% python3 -q
>>> import numpy as np
>>> from numpy import linalg as LA
>>> np.set_printoptions(suppress=True, linewidth=100)
>>> def rnd(a):
...     return np.round(a, 1) + 0
... 
>>> E = np.loadtxt("out10.csv", delimiter=",")
>>> print(rnd(E))
[[0.7 0.1 0.2 0.4]
 [0.1 0.  0.  0. ]
 [0.2 0.  0.1 0.1]
 [0.4 0.  0.1 0.3]]
>>> rank = LA.matrix_rank(E)
>>> rank
np.int64(1)
>>> null = LA.svd(E)[2][rank:].T
>>> np.allclose(E @ null, 0)
True
>>> null.shape
(4, 3)
>>> rnd(null @ null.T)
array([[ 0.3, -0.1, -0.2, -0.4],
       [-0.1,  1. ,  0. ,  0. ],
       [-0.2,  0. ,  0.9, -0.1],
       [-0.4,  0. , -0.1,  0.7]])
>>> [int(LA.matrix_rank(E[:i])) for i in range(1, len(E) + 1)]
[1, 1, 1, 1]
>>> print([int(LA.matrix_rank(np.delete(E, i, axis=0))) for i in range(4)])
[1, 1, 1, 1]
>>> [int(LA.matrix_rank(E[:, :j + 1])) for j in range(4)]
[1, 1, 1, 1]
>>> LA.cond(E) > 100
np.True_
>>> LA.matrix_rank(E, rtol=0.1)
np.int64(1)
>>> [round(float(x), 1) for x in LA.svd(E, compute_uv=False)[:3]]
[1.0, 0.0, 0.0]
>>> rng = np.random.default_rng(911)
>>> lab = rng.permutation(4)
>>> lab
array([3, 1, 2, 0])
>>> B = E[lab][:, lab]
>>> np.allclose(B, E)
False
>>> np.trace(B)
np.float64(1.0)
>>> ev, evecs = LA.eigh(E)
>>> print(rnd(LA.eigvalsh(E @ E)))
[0. 0. 0. 1.]
>>> print(rnd(np.abs(evecs[:, -1])))
[0.8 0.1 0.2 0.5]
>>> rnd(evecs @ np.diag(ev) @ evecs.T)
array([[0.7, 0.1, 0.2, 0.4],
       [0.1, 0. , 0. , 0. ],
       [0.2, 0. , 0.1, 0.1],
       [0.4, 0. , 0.1, 0.3]])
>>> np.abs(evecs[:, -1]).round(6).argmax()
np.int64(0)
>>> ev.sum(), np.trace(E)
(np.float64(1.0), np.float64(1.0))
>>> rnd(LA.eigvalsh(E + 5 * np.eye(4)))
array([5., 5., 5., 6.])
>>> (ev > 1e-8).sum(), (ev < -1e-8).sum()
(np.int64(1), np.int64(0))
>>> np.unique(ev.round(6) + 0, return_counts=True)[1]
array([3, 1])
>>> th = rng.uniform(0, 2 * np.pi, 25)
>>> Q, _ = LA.qr(np.array([[-0.8, -0.6], [0.9, 0.1], [1.1, -0.3], [-1.2, -0.3]]))
>>> K = 3 * np.c_[np.cos(th), np.sin(th)] @ Q.T
>>> rnd(K)
array([[ 1.6, -1.3, -1.2,  1.9],
       [ 1.6, -1.3, -1.1,  1.9],
       [ 2.4, -0.6,  0.8,  1.4],
       [ 0.4, -1.3, -2.2,  1.5],
       [-1.8,  1.2,  0.8, -1.9],
       [-2.4,  0.7, -0.7, -1.5],
       [-1.9, -0.3, -2.2, -0.3],
       [ 2.4, -0.3,  1.3,  1.1],
       [-2.4,  0.4, -1.3, -1.2],
       [-2.2,  1. ,  0.2, -1.8],
       [-1.2, -0.8, -2.6,  0.5],
       [ 0.5, -1.3, -2.2,  1.5],
       [-2.4,  0.2, -1.6, -1. ],
       [-1.8, -0.4, -2.3, -0.1],
       [ 2.4, -0.5,  1.1,  1.3],
       [ 2. ,  0.3,  2.2,  0.4],
       [-2.1,  1.1,  0.3, -1.8],
       [ 0.1,  1.2,  2.5, -1.2],
       [-0.2, -1.2, -2.5,  1.2],
       [ 2.4, -0.4,  1.3,  1.2],
       [ 2.4, -0.8,  0.4,  1.6],
       [ 2.4, -0.5,  1. ,  1.3],
       [-0.7, -1. , -2.6,  0.8],
       [-2.3,  0.9, -0.2, -1.7],
       [-2.4,  0.7, -0.6, -1.5]])
>>> [round(float(x), 1) for x in LA.svd(K, compute_uv=False)[:3]]
[12.0, 9.0, 0.0]
>>> np.argsort(-LA.norm(K, axis=0).round(6), kind="stable")[:3]
array([0, 2, 3])
>>> LA.matrix_rank(K, rtol=0.1)
np.int64(2)
>>> left, sigma, Vh = LA.svd(K)
>>> evecs = Vh[:(sigma > 1e-8).sum()]
>>> x = K[11] + -2 * K[9] + rng.integers(2) * np.eye(4)[1]
>>> rnd(x)
array([ 4.8, -3.3, -2.6,  5.1])
>>> rnd(evecs.T @ evecs)
array([[ 0.7, -0.1,  0.3,  0.4],
       [-0.1,  0.2,  0.3, -0.3],
       [ 0.3,  0.3,  0.8, -0.2],
       [ 0.4, -0.3, -0.2,  0.4]])
>>> np.allclose(evecs.T @ evecs @ x, x)
True
>>> rnd(LA.norm(x - evecs.T @ evecs @ x))
np.float64(0.0)
>>> Z = K[[1, 14]].astype(float)
>>> for _ in range(4):
...     lab = LA.norm(K[:, None] - Z, axis=-1).argmin(axis=1)
...     Z = np.array([K[lab == j].mean(axis=0) for j in range(2)])
... 
>>> lab
array([1, 1, 1, 0, 0, 0, 0, 1, 0, 0, 0, 0, 0, 0, 1, 1, 0, 1, 0, 1, 1, 1, 0, 0, 0])
>>> rnd(Z[1] - Z[0])
array([ 3.5, -0.4,  2.1,  1.6])
>>> rnd(Z)
array([[-1.5,  0. , -1.3, -0.5],
       [ 2. , -0.4,  0.8,  1.1]])
>>> np.bincount(lab)
array([15, 10])
>>> X = np.vander(np.arange(5) - 2, 4, increasing=True)
>>> X
array([[ 1, -2,  4, -8],
       [ 1, -1,  1, -1],
       [ 1,  0,  0,  0],
       [ 1,  1,  1,  1],
       [ 1,  2,  4,  8]])
>>> B = np.c_[X[:, :1] @ np.array([[0]]), np.array([0, 1, 1, 2, -1])]
>>> print(B)
[[ 0  0]
 [ 0  1]
 [ 0  1]
 [ 0  2]
 [ 0 -1]]
>>> rnd(LA.lstsq(X, B[:, 0])[0])
array([0., 0., 0., 0.])
>>> LA.matrix_rank(np.c_[X, B])
np.int64(5)
>>> Q = X.astype(float).copy()
>>> for j in range(4):
...     Q[:, j] -= Q[:, :j] @ (Q[:, :j].T @ Q[:, j])
...     Q[:, j] /= LA.norm(Q[:, j])
... 
>>> rnd(Q.T @ X)
array([[ 2.2,  0. ,  4.5,  0. ],
       [ 0. ,  3.2,  0. , 10.8],
       [ 0. ,  0. ,  3.7,  0. ],
       [ 0. ,  0. ,  0. ,  3.8]])
>>> print(X[4] @ X[3])
15
>>> rnd(LA.norm(X, axis=0))
array([ 2.2,  3.2,  5.8, 11.4])
>>> print(rnd(LA.norm(X[4], 1)), rnd(LA.norm(X[4], np.inf)))
15.0 8.0
>>> rnd(LA.norm(X, axis=1))
array([9.2, 2. , 1. , 2. , 9.2])
>>> LA.norm(X, axis=1).argmax()
np.int64(0)
>>> rnd(LA.norm(X, 1)), rnd(LA.norm(X, np.inf))
(np.float64(18.0), np.float64(15.0))
>>> M = np.load("data.npy")
>>> M
array([[-1.,  1.,  0.,  0.],
       [ 0., -1.,  1.,  0.],
       [ 0.,  0., -1.,  1.],
       [ 0.,  0.,  0., -1.]])
>>> B = np.array([[1, -2, 0], [2, -1, 1]])
>>> Z = np.kron(B, M)
>>> print(LA.matrix_rank(Z))
8
>>> Z.shape
(8, 12)
>>> Z
array([[-1.,  1.,  0.,  0.,  2., -2., -0., -0., -0.,  0.,  0.,  0.],
       [ 0., -1.,  1.,  0., -0.,  2., -2., -0.,  0., -0.,  0.,  0.],
       [ 0.,  0., -1.,  1., -0., -0.,  2., -2.,  0.,  0., -0.,  0.],
       [ 0.,  0.,  0., -1., -0., -0., -0.,  2.,  0.,  0.,  0., -0.],
       [-2.,  2.,  0.,  0.,  1., -1., -0., -0., -1.,  1.,  0.,  0.],
       [ 0., -2.,  2.,  0., -0.,  1., -1., -0.,  0., -1.,  1.,  0.],
       [ 0.,  0., -2.,  2., -0., -0.,  1., -1.,  0.,  0., -1.,  1.],
       [ 0.,  0.,  0., -2., -0., -0., -0.,  1.,  0.,  0.,  0., -1.]])
>>> print(rnd(LA.norm(Z, 2)), rnd(LA.norm(B, 2) * LA.norm(M, 2)))
5.8 5.8
>>> B = M[0, 0] * M[1:] - np.outer(M[1:, 0], M[0])
>>> B
array([[ 0.,  1., -1., -0.],
       [ 0., -0.,  1., -1.],
       [ 0., -0., -0.,  1.]])
>>> np.flatnonzero(~B.round(6).any(axis=1))
array([], dtype=int64)
>>> LA.matrix_rank(B), LA.matrix_rank(M)
(np.int64(3), np.int64(4))
>>> W1 = np.array([[0, -4], [-5, -1], [-1, 4], [-1, 4]])
>>> b = np.array([4, 6])
>>> hid = np.maximum(B @ W1 + b, 0)
>>> rnd((hid > 0).mean(axis=0))
array([0.7, 1. ])
>>> LA.matrix_rank(hid)
np.int64(2)
>>> Z = np.array([[-3, 0], [7, 0]])
>>> (hid @ Z).round(6).argmax(axis=1)
array([0, 0, 0])
>>> hid @ Z
array([[ 7.,  0.],
       [30.,  0.],
       [61.,  0.]])
>>> W1 @ Z
array([[-28,   0],
       [  8,   0],
       [ 31,   0],
       [ 31,   0]])
>>> m1 = np.load("m.npy")
>>> m1
array([[0., 3., 0., 0., 0.],
       [3., 4., 3., 0., 0.],
       [0., 3., 1., 3., 0.],
       [0., 0., 3., 2., 3.],
       [0., 0., 0., 3., 2.]])
>>> r0 = np.array([0, -2, 2, -2, 1])
>>> B = m1 + np.outer(r0, np.eye(5)[0])
>>> print(rnd(LA.det(B) / LA.det(m1)), rnd(1 + LA.solve(m1, r0)[0]))
0.8 0.8
>>> print(LA.matrix_rank(B - m1))
1
>>> B
array([[ 0.,  3.,  0.,  0.,  0.],
       [ 1.,  4.,  3.,  0.,  0.],
       [ 2.,  3.,  1.,  3.,  0.],
       [-2.,  0.,  3.,  2.,  3.],
       [ 1.,  0.,  0.,  3.,  2.]])
>>> ev, evecs = LA.eig(m1)
>>> print(rnd(np.sort(LA.eigvals(LA.inv(m1)))))
[-0.7 -0.3  0.1  0.2  0.9]
>>> rnd(np.sort(LA.eigvals(m1 @ m1)))
array([ 1.3,  2. , 11.3, 27.2, 55.3])
>>> rnd(np.sort(LA.eigvals(m1.T)))
array([-3.4, -1.4,  1.1,  5.2,  7.4])
>>> rnd(ev)
array([-3.4, -1.4,  1.1,  7.4,  5.2])
>>> m1.sum(axis=0)
array([ 3., 10.,  7.,  8.,  5.])
>>> rnd(LA.norm(m1))
np.float64(9.8)
>>> m1.shape
(5, 5)
>>> m1.mean(axis=0)
array([0.6, 2. , 1.4, 1.6, 1. ])
>>> print(np.abs(m1).max())
4.0
>>> m1 - m1[0]
array([[ 0.,  0.,  0.,  0.,  0.],
       [ 3.,  1.,  3.,  0.,  0.],
       [ 0.,  0.,  1.,  3.,  0.],
       [ 0., -3.,  3.,  2.,  3.],
       [ 0., -3.,  0.,  3.,  2.]])
>>> print(m1.sum(axis=1))
[ 3. 10.  7.  8.  5.]
>>> np.zeros(5, 5)
Traceback (most recent call last):
  File "<python-input-108>", line 1, in <module>
    np.zeros(5, 5)
    ~~~~~~~~^^^^^^
TypeError: Cannot interpret '5' as a data type
>>> np.diff(m1, axis=0)
array([[ 3.,  1.,  3.,  0.,  0.],
       [-3., -1., -2.,  3.,  0.],
       [ 0., -3.,  2., -1.,  3.],
       [ 0.,  0., -3.,  1., -1.]])
>>> print(LA.matrix_rank(m1))
5
>>> rnd(LA.svd(m1, compute_uv=False))
array([7.4, 5.2, 3.4, 1.4, 1.1])
>>> feats = np.loadtxt("run2.csv", delimiter=",")
>>> print(feats)
[[ 5.  9.  4.]
 [ 0.  3.  0.]
 [ 5.  9.  4.]
 [ 0.  0.  0.]
 [ 8. 12.  7.]
 [ 2.  6.  1.]
 [ 0.  3.  0.]
 [ 0.  0.  0.]
 [ 2.  6.  1.]
 [ 0.  3.  0.]
 [ 0.  0.  0.]
 [ 2.  6.  1.]
 [ 5.  9.  4.]
 [ 5.  9.  4.]
 [ 0.  0.  0.]
 [ 5.  9.  4.]
 [ 0.  3.  0.]
 [ 8. 12.  7.]
 [ 8. 12.  7.]
 [ 0.  3.  0.]]
>>> ev, evecs = LA.eigh(m1)
>>> x = np.array([1, 2, 2, 1, 0])
>>> x @ m1 @ x
np.float64(70.0)
>>> print((np.sign(evecs[:, -1].round(6)) == np.sign(evecs[0, -1].round(6))).astype(int))
[1 1 1 1 1]
>>> np.abs(m1).sum(axis=1).max(), rnd(np.abs(ev).max())
(np.float64(10.0), np.float64(7.4))
>>> rnd(LA.eigvalsh(m1[1:, 1:]))
array([-3. ,  0.5,  4.6,  6.9])
